In [1]: import numpy as np

In [2]: import numpy.linalg as la

In [3]: np.set_printoptions(suppress=True, linewidth=200)

In [4]: arr = np.load("data.npy")

In [5]: arr
Out[5]: 
array([[-1., -1.,  0.,  0.,  0.,  0.],
       [-1.,  0., -1.,  0.,  0.,  0.],
       [ 0., -1.,  2., -1.,  0.,  0.],
       [ 0.,  0., -1.,  2., -1.,  0.],
       [ 0.,  0.,  0., -1., -1., -1.],
       [ 0.,  0.,  0.,  0., -1.,  1.]])

In [6]: # symmetric

In [7]: np.all(la.eigvalsh(arr) > 0)
Out[7]: np.False_

In [8]: np.round(la.eigvalsh(arr).min(), 1)
Out[8]: np.float64(-1.7)

In [9]: [round(float(la.det(arr[:i, :i])), 2) + 0 for i in range(1, 7)]
Out[9]: [-1.0, -1.0, -1.0, -1.0, 2.0, 3.0]

In [10]: x0 = np.array([3, 8, 2, 5, 3, 6])

In [11]: rhs = arr @ x0

In [12]: rhs
Out[12]: array([-11.,  -5.,  -9.,   5., -14.,   3.])

In [13]: np.round(la.solve(arr, 5 * rhs), 1)
Out[13]: array([15., 40., 10., 25., 15., 30.])

In [14]: np.round(la.solve(arr.T, arr[2]), 1)
Out[14]: array([-0.,  0.,  1.,  0., -0.,  0.])

In [15]: np.round(la.solve(arr, rhs), 1)
Out[15]: array([3., 8., 2., 5., 3., 6.])

In [16]: rng = np.random.default_rng(4046)

In [17]: labels = rng.permutation(6)

In [18]: labels
Out[18]: array([1, 4, 2, 0, 5, 3])

In [19]: M2 = arr[labels][:, labels]

In [20]: np.round(np.sort(np.abs(la.eigvals(M2))), 1)
Out[20]: array([0.2, 1.2, 1.6, 1.7, 1.7, 3.3])

In [21]: np.trace(M2)
Out[21]: np.float64(3.0)

In [22]: M2
Out[22]: 
array([[ 0.,  0., -1., -1.,  0.,  0.],
       [ 0., -1.,  0.,  0., -1., -1.],
       [-1.,  0.,  2.,  0.,  0., -1.],
       [-1.,  0.,  0., -1.,  0.,  0.],
       [ 0., -1.,  0.,  0.,  1.,  0.],
       [ 0., -1., -1.,  0.,  0.,  2.]])

In [23]: round(float(la.det(M2)), 1), round(float(la.det(arr[labels])), 1)
Out[23]: (3.0, 3.0)

In [24]: np.diag(M2)
Out[24]: array([ 0., -1.,  2., -1.,  1.,  2.])

In [25]: np.allclose(M2, arr)
Out[25]: False

In [26]: data = np.array([[1.9, -0.4, -0.6], [-0.4, 2.8, 0.2], [-0.6, 0.2, 1.4]])

In [27]: # symmetric

In [28]: labels = rng.permutation(3)

In [29]: labels
Out[29]: array([0, 1, 2])

In [30]: M2 = data[labels][:, labels]

In [31]: np.allclose(M2, data)
Out[31]: True

In [32]: M2
Out[32]: 
array([[ 1.9, -0.4, -0.6],
       [-0.4,  2.8,  0.2],
       [-0.6,  0.2,  1.4]])

In [33]: E = np.tril(np.array([[2, 0, 2, 2, 1, 1, 1],
    ...:     [1, 0, 2, 0, 0, 0, 0],
    ...:     [0, 1, 0, 2, 1, 1, 2],
    ...:     [2, 2, 1, 0, 0, 2, 0],
    ...:     [1, 1, 0, 0, 0, 0, 1],
    ...:     [2, 2, 1, 0, 1, 2, 0],
    ...:     [2, 1, 2, 0, 0, 1, 0]]), -1) + np.eye(7, dtype=int)

In [34]: E
Out[34]: 
array([[1, 0, 0, 0, 0, 0, 0],
       [1, 1, 0, 0, 0, 0, 0],
       [0, 1, 1, 0, 0, 0, 0],
       [2, 2, 1, 1, 0, 0, 0],
       [1, 1, 0, 0, 1, 0, 0],
       [2, 2, 1, 0, 1, 1, 0],
       [2, 1, 2, 0, 0, 1, 1]])

In [35]: np.round(np.sort(np.abs(la.eigvals(E))), 1)
Out[35]: array([1., 1., 1., 1., 1., 1., 1.])

In [36]: (E - E.T) / 2
Out[36]: 
array([[ 0. , -0.5,  0. , -1. , -0.5, -1. , -1. ],
       [ 0.5,  0. , -0.5, -1. , -0.5, -1. , -0.5],
       [ 0. ,  0.5,  0. , -0.5,  0. , -0.5, -1. ],
       [ 1. ,  1. ,  0.5,  0. ,  0. ,  0. ,  0. ],
       [ 0.5,  0.5,  0. ,  0. ,  0. , -0.5,  0. ],
       [ 1. ,  1. ,  0.5,  0. ,  0.5,  0. , -0.5],
       [ 1. ,  0.5,  1. ,  0. ,  0. ,  0.5,  0. ]])

In [37]: np.round(np.abs(la.eigvals(E)).max(), 1)
Out[37]: np.float64(1.0)

In [38]: np.allclose(E, E.T)
Out[38]: False

In [39]: round(float(la.det(E)), 1)
Out[39]: 1.0

In [40]: E @ E
Out[40]: 
array([[1, 0, 0, 0, 0, 0, 0],
       [2, 1, 0, 0, 0, 0, 0],
       [1, 2, 1, 0, 0, 0, 0],
       [6, 5, 2, 1, 0, 0, 0],
       [3, 2, 0, 0, 1, 0, 0],
       [7, 6, 2, 0, 2, 1, 0],
       [7, 6, 5, 0, 1, 2, 1]])

In [41]: np.trace(E)
Out[41]: np.int64(7)

In [42]: la.matrix_power(E, 4)
Out[42]: 
array([[ 1,  0,  0,  0,  0,  0,  0],
       [ 4,  1,  0,  0,  0,  0,  0],
       [ 6,  4,  1,  0,  0,  0,  0],
       [24, 14,  4,  1,  0,  0,  0],
       [10,  4,  0,  0,  1,  0,  0],
       [34, 20,  4,  0,  4,  1,  0],
       [48, 36, 14,  0,  6,  4,  1]])

In [43]: (E + E.T) / 2
Out[43]: 
array([[1. , 0.5, 0. , 1. , 0.5, 1. , 1. ],
       [0.5, 1. , 0.5, 1. , 0.5, 1. , 0.5],
       [0. , 0.5, 1. , 0.5, 0. , 0.5, 1. ],
       [1. , 1. , 0.5, 1. , 0. , 0. , 0. ],
       [0.5, 0.5, 0. , 0. , 1. , 0.5, 0. ],
       [1. , 1. , 0.5, 0. , 0.5, 1. , 0.5],
       [1. , 0.5, 1. , 0. , 0. , 0.5, 1. ]])

In [44]: Uu, sig, Vt = la.svd(E, full_matrices=False)

In [45]: Uu.shape, sig.shape, Vt.shape
Out[45]: ((7, 7), (7,), (7, 7))

In [46]: np.round(np.abs(Vt[0]), 1)
Out[46]: array([0.7, 0.6, 0.4, 0.1, 0.1, 0.2, 0.1])

In [47]: np.allclose(Uu * sig @ Vt, E)
Out[47]: True

In [48]: np.abs(Uu[:, 0]).round(6).argmax()
Out[48]: np.int64(5)

In [49]: x0 = np.array([1, 0, 1, 0, 2, 2, 2])

In [50]: rhs = E @ x0

In [51]: coef, lr = np.zeros(7), 1 / la.norm(E, 2) ** 2

In [52]: for i in range(20):
    ...:     coef -= lr * E.T @ (E @ coef - rhs)
    ...:     if i % 5 == 0: print(i, round(la.norm(E @ coef - rhs), 1))
    ...: 
0 3.7
5 2.6
10 1.9
15 1.5

In [53]: coef.round(1)
Out[53]: array([ 1.3,  0.2,  1.2, -0.7,  1. ,  1.4,  0.9])

In [54]: round(float(la.cond(E)), 1)
Out[54]: 21.4

In [55]: W0 = np.array([[-1, -2, -2, -5, 5],
    ...:     [-3, 5, 3, 4, 1],
    ...:     [5, -4, 5, -4, 1],
    ...:     [4, 0, -1, 0, -5]])

In [56]: W0[-1] = W0[0] + 4 * W0[1]

In [57]: W0
Out[57]: 
array([[ -1,  -2,  -2,  -5,   5],
       [ -3,   5,   3,   4,   1],
       [  5,  -4,   5,  -4,   1],
       [-13,  18,  10,  11,   9]])

In [58]: def softmax(z):
    ...:     e = np.exp(z - z.max(axis=-1, keepdims=True))
    ...:     return e / e.sum(axis=-1, keepdims=True)
    ...: 

In [59]: np.round(softmax(W0[3] + 3), 1) + 0
Out[59]: array([0., 1., 0., 0., 0.])

In [60]: np.round(softmax(10 * W0[3]), 1) + 0
Out[60]: array([0., 1., 0., 0., 0.])

In [61]: scores = W0 @ W0.T / np.sqrt(5)

In [62]: np.round(softmax(scores + np.triu(np.full(scores.shape, -np.inf), 1)), 1) + 0
Out[62]: 
array([[1., 0., 0., 0.],
       [0., 1., 0., 0.],
       [0., 0., 1., 0.],
       [0., 0., 0., 1.]])

In [63]: softmax(scores)[3] @ W0
Out[63]: array([-13.,  18.,  10.,  11.,   9.])

In [64]: softmax(scores).round(6).argmax(axis=1)
Out[64]: array([0, 3, 2, 3])

In [65]: M2 = np.array([[4, 6], [-2, 0], [-5, -1], [9, 6], [-1, 9]])

In [66]: W0 @ M2
Out[66]: 
array([[-40,  11],
       [ -2,  12],
       [-34,  10],
       [-48,  59]])

In [67]: np.vstack([W0, M2.T]).shape
Out[67]: (6, 5)

In [68]: np.einsum("ik,kj->ji", W0, M2)
Out[68]: 
array([[-40,  -2, -34, -48],
       [ 11,  12,  10,  59]])

In [69]: la.matrix_rank(np.vstack([W0, M2.T]))
Out[69]: np.int64(5)

In [70]: M2.T @ W0.T
Out[70]: 
array([[-40,  -2, -34, -48],
       [ 11,  12,  10,  59]])

In [71]: Uu, sig, Vt = la.svd(W0, full_matrices=False)

In [72]: np.round(Uu.T @ Uu, 1) + 0
Out[72]: 
array([[1., 0., 0., 0.],
       [0., 1., 0., 0.],
       [0., 0., 1., 0.],
       [0., 0., 0., 1.]])

In [73]: np.round(sig / sig[0], 1) + 0
Out[73]: array([1. , 0.3, 0.2, 0. ])

In [74]: np.round(np.abs(Vt[0]), 1)
Out[74]: array([0.5, 0.6, 0.3, 0.4, 0.3])

In [75]: np.allclose(Uu * sig @ Vt, W0)
Out[75]: True

In [76]: Uu.shape, sig.shape, Vt.shape
Out[76]: ((4, 4), (4,), (4, 5))

In [77]: rk = la.matrix_rank(W0)

In [78]: rk
Out[78]: np.int64(3)

In [79]: null = la.svd(W0)[2][rk:].T

In [80]: [int(la.matrix_rank(W0[:, :j + 1])) for j in range(5)]
Out[80]: [1, 2, 3, 3, 3]

In [81]: W0.sum(axis=0)
Out[81]: array([-12,  17,  16,   6,  16])

In [82]: W0.shape
Out[82]: (4, 5)

In [83]: np.diff(W0, axis=0)
Out[83]: 
array([[ -2,   7,   5,   9,  -4],
       [  8,  -9,   2,  -8,   0],
       [-18,  22,   5,  15,   8]])

In [84]: feats = np.loadtxt("sample18.csv", delimiter=",")

In [85]: feats.round(1) + 0
Out[85]: 
array([[ -2.2,  17.5, -16.5,  23.9],
       [ -2.5,  13.1, -13.7,  19.9],
       [ -2.5,  12.8, -13.5,  19.6],
       [ -2.6,  11.7, -12.8,  18.5],
       [ -2.6,  11. , -12.3,  17.9],
       [ -2.6,  10.6, -12.1,  17.5],
       [ -2.6,   8.7, -10.7,  15.5],
       [ -2.6,   8.6, -10.7,  15.4],
       [ -2.6,   7.9, -10.1,  14.6],
       [ -2.6,   7.7, -10. ,  14.4],
       [ -2.6,   7. ,  -9.4,  13.6],
       [ -2.5,   5.5,  -8.3,  11.9],
       [ -2.4,   4.2,  -7.1,  10.2],
       [ -2.2,   3. ,  -6.1,   8.7],
       [ -2.2,   2.8,  -5.9,   8.3],
       [ -1.8,   1.3,  -4.1,   5.7],
       [ -1.1,   0.2,  -2.3,   2.9],
       [ -0.2,   0. ,  -0.5,   0.5],
       [ -0.1,   0. ,  -0.4,   0.4],
       [  0.1,   0. ,   0.2,  -0.2],
       [  0.1,   0. ,   0.2,  -0.2],
       [  0.1,  -0.2,   0.9,  -0.7],
       [ -0.2,  -0.9,   1.5,  -0.9],
       [ -0.5,  -1.4,   1.9,  -1. ],
       [ -4.5,  -8.6,   4.5,  -1. ],
       [-10.9, -21.6,   8.2,  -1.6],
       [-12. , -23.9,   8.9,  -1.7],
       [-13.7, -27.5,   9.9,  -2. ]])

In [86]: # rank 3

In [87]: Xc = feats - feats.mean(axis=0)

In [88]: evecs = la.svd(Xc)[2][:3]

In [89]: M2 = Xc - Xc @ evecs.T @ evecs

In [90]: np.round((Xc @ evecs.T).std(axis=0), 1)
Out[90]: array([14.9,  5. ,  0.5])

In [91]: np.round(la.norm(M2) / la.norm(Xc), 1)
Out[91]: np.float64(0.0)

In [92]: np.round(np.cov(Xc @ evecs.T, rowvar=False), 1) + 0
Out[92]: 
array([[231.4,   0. ,   0. ],
       [  0. ,  26.1,   0. ],
       [  0. ,   0. ,   0.3]])

In [93]: J = np.loadtxt("mat.csv", delimiter=",")

In [94]: J
Out[94]: 
array([[ 11.7, -29.9,  -9.5],
       [ 10.5, -30.5,  -9.4],
       [  8.8, -30. , -10.6],
       [  9.4, -28.6, -11. ],
       [  8.6, -32. ,  -9.8],
       [  9.5, -30.5,  -8.4],
       [ 11.4, -30.8,  -9.9],
       [  9.9, -29.5,  -8.5],
       [  8.8, -29.8, -11.3],
       [  9.7, -29.6, -10. ],
       [ 10. , -29. , -10.2],
       [ 10.4, -30.1,  -8.6],
       [ 10.7, -30.6, -10.5],
       [ 11. , -28.2, -11.9],
       [ 10.8, -31.3,  -8.2],
       [ 10.9, -29. , -10.7],
       [ 10.8, -31.1,  -8.8],
       [ 12.7, -31.5, -11. ],
       [ 10. , -30.6,  -8.9],
       [  9.3, -31.5,  -9.3],
       [  9.9, -30.4, -11.2],
       [ 10.8, -29.6,  -8.4],
       [  9.2, -30.1,  -9.9]])

In [95]: Uu, sig, Vt = la.svd(J)

In [96]: sig.round(1)
Out[96]: array([160. ,   5.5,   4.6])

In [97]: M2 = Uu[:, :1] @ np.diag(sig[:1]) @ Vt[:1]

In [98]: la.matrix_rank(J, rtol=0.05)
Out[98]: np.int64(1)

In [99]: M2.round(1)
Out[99]: 
array([[ 10.2, -30.3,  -9.8],
       [ 10.3, -30.4,  -9.9],
       [ 10.1, -29.8,  -9.7],
       [  9.8, -29. ,  -9.4],
       [ 10.6, -31.2, -10.2],
       [ 10.1, -29.9,  -9.7],
       [ 10.5, -31. , -10.1],
       [  9.9, -29.2,  -9.5],
       [ 10.1, -29.9,  -9.7],
       [ 10. , -29.6,  -9.6],
       [  9.9, -29.3,  -9.5],
       [ 10.1, -29.8,  -9.7],
       [ 10.4, -30.8, -10. ],
       [  9.9, -29.3,  -9.5],
       [ 10.4, -30.8, -10. ],
       [ 10. , -29.6,  -9.6],
       [ 10.4, -30.8, -10. ],
       [ 10.9, -32.3, -10.5],
       [ 10.2, -30.2,  -9.8],
       [ 10.4, -30.9, -10. ],
       [ 10.4, -30.6, -10. ],
       [ 10. , -29.5,  -9.6],
       [ 10.1, -29.9,  -9.7]])

In [100]: round(la.norm(J - M2) / la.norm(J), 1)
Out[100]: np.float64(0.0)

In [101]: round(float(np.abs(J - M2).max()), 1)
Out[101]: 2.4

In [102]: Xc = (J - J.mean(axis=0)) / J.std(axis=0)

In [103]: np.round(Xc.std(axis=0), 1)
Out[103]: array([1., 1., 1.])

In [104]: coef = la.lstsq(np.delete(Xc, 2, axis=1), Xc[:, 2])[0]

In [105]: coef.round(1) + 0
Out[105]: array([ 0. , -0.4])

In [106]: np.abs(coef).argmax()
Out[106]: np.int64(1)

In [107]: W2 = J[[16, 19]].astype(float)

In [108]: for _ in range(6):
     ...:     labels = la.norm(J[:, None] - W2, axis=-1).argmin(axis=1)
     ...:     W2 = np.array([J[labels == j].mean(axis=0) for j in range(2)])
     ...: 

In [109]: labels
Out[109]: array([0, 0, 1, 1, 1, 1, 0, 0, 1, 1, 1, 0, 0, 0, 0, 0, 0, 0, 0, 1, 1, 0, 1])

In [110]: np.round(W2[1] - W2[0], 1)
Out[110]: array([-1.6,  0.1, -0.6])

In [111]: W2.round(1)
Out[111]: 
array([[ 10.9, -30.2,  -9.6],
       [  9.3, -30.2, -10.2]])

In [112]: round(np.log10(la.cond(J)))
Out[112]: 2

In [113]: [round(float(x), 1) for x in la.svd(J, compute_uv=False)[:3]]
Out[113]: [160.0, 5.5, 4.6]

In [114]: np.argsort(-la.norm(J, axis=0).round(6), kind="stable")[:3]
Out[114]: array([1, 0, 2])

In [115]: Xc = J - J.mean(axis=0)

In [116]: Uu, sig, Vt = la.svd(Xc, full_matrices=False)

In [117]: np.abs(Uu[:, 0]).argmax()
Out[117]: np.int64(13)

In [118]: np.round(Xc.mean(axis=0), 1) + 0
Out[118]: array([0., 0., 0.])

In [119]: la.matrix_rank(Xc)
Out[119]: np.int64(3)

In [120]: sig.round(1)
Out[120]: array([5.7, 4.7, 3.7])

In [121]: mat = np.array([[0, 1, 2, -3, 2, 1],
     ...:     [2, 2, 2, 0, 0, 0],
     ...:     [1, 2, 2, 0, 2, 0],
     ...:     [1, 0, 0, -6, 0, 2],
     ...:     [2, 2, 0, 0, 0, 0]])

In [122]: np.round(la.norm(mat, 2), 1)
Out[122]: np.float64(7.4)

In [123]: round(la.norm(mat) ** 2 / la.norm(mat, 2) ** 2, 1)
Out[123]: np.float64(1.7)

In [124]: mat[4] @ mat[1]
Out[124]: np.int64(8)

In [125]: round(la.norm(mat[4] - mat[1]), 1)
Out[125]: np.float64(2.0)

In [126]: np.round(la.norm(mat, axis=0), 1)
Out[126]: array([3.2, 3.6, 3.5, 6.7, 2.8, 2.2])

In [127]: la.norm(mat, axis=1).argmax()
Out[127]: np.int64(3)

In [128]: round(float(la.norm(mat, "nuc")), 1)
Out[128]: 16.9

In [129]: M2 = np.array([[1, 1], [1, -1]])

In [130]: F = np.kron(M2, np.kron(M2, M2))[rng.permutation(8)][:6]

In [131]: F
Out[131]: 
array([[ 1, -1, -1,  1,  1, -1, -1,  1],
       [ 1, -1,  1, -1,  1, -1,  1, -1],
       [ 1,  1,  1,  1,  1,  1,  1,  1],
       [ 1, -1,  1, -1, -1,  1, -1,  1],
       [ 1,  1, -1, -1, -1, -1,  1,  1],
       [ 1,  1,  1,  1, -1, -1, -1, -1]])

In [132]: M2 = np.array([[2, 2, 0],
     ...:     [1, 2, -1],
     ...:     [-2, 3, 3],
     ...:     [3, -3, -3],
     ...:     [1, -2, 0],
     ...:     [-2, -2, 1],
     ...:     [2, 2, -1],
     ...:     [1, -3, -2]])

In [133]: np.einsum("ik,kj->ji", F, M2)
Out[133]: 
array([[  8,   0,   6,  -8,   6,   2],
       [-11,  11,  -1,   1,   7,   9],
       [ -7,   7,  -3,   7,  -5,   1]])

In [134]: np.einsum("ij->j", F)
Out[134]: array([ 6,  0,  2,  0,  0, -2,  0,  2])

In [135]: np.einsum("ik,kj->ij", F, M2)
Out[135]: 
array([[  8, -11,  -7],
       [  0,  11,   7],
       [  6,  -1,  -3],
       [ -8,   1,   7],
       [  6,   7,  -5],
       [  2,   9,   1]])

In [136]: la.matrix_rank(np.vstack([F, M2.T]))
Out[136]: np.int64(8)

In [137]: np.einsum("ij,ij->i", F, F)
Out[137]: array([8, 8, 8, 8, 8, 8])

In [138]: np.vstack([F, M2.T]).shape
Out[138]: (9, 8)

In [139]: F @ M2
Out[139]: 
array([[  8, -11,  -7],
       [  0,  11,   7],
       [  6,  -1,  -3],
       [ -8,   1,   7],
       [  6,   7,  -5],
       [  2,   9,   1]])

In [140]: la.matrix_rank(F @ M2)
Out[140]: np.int64(3)
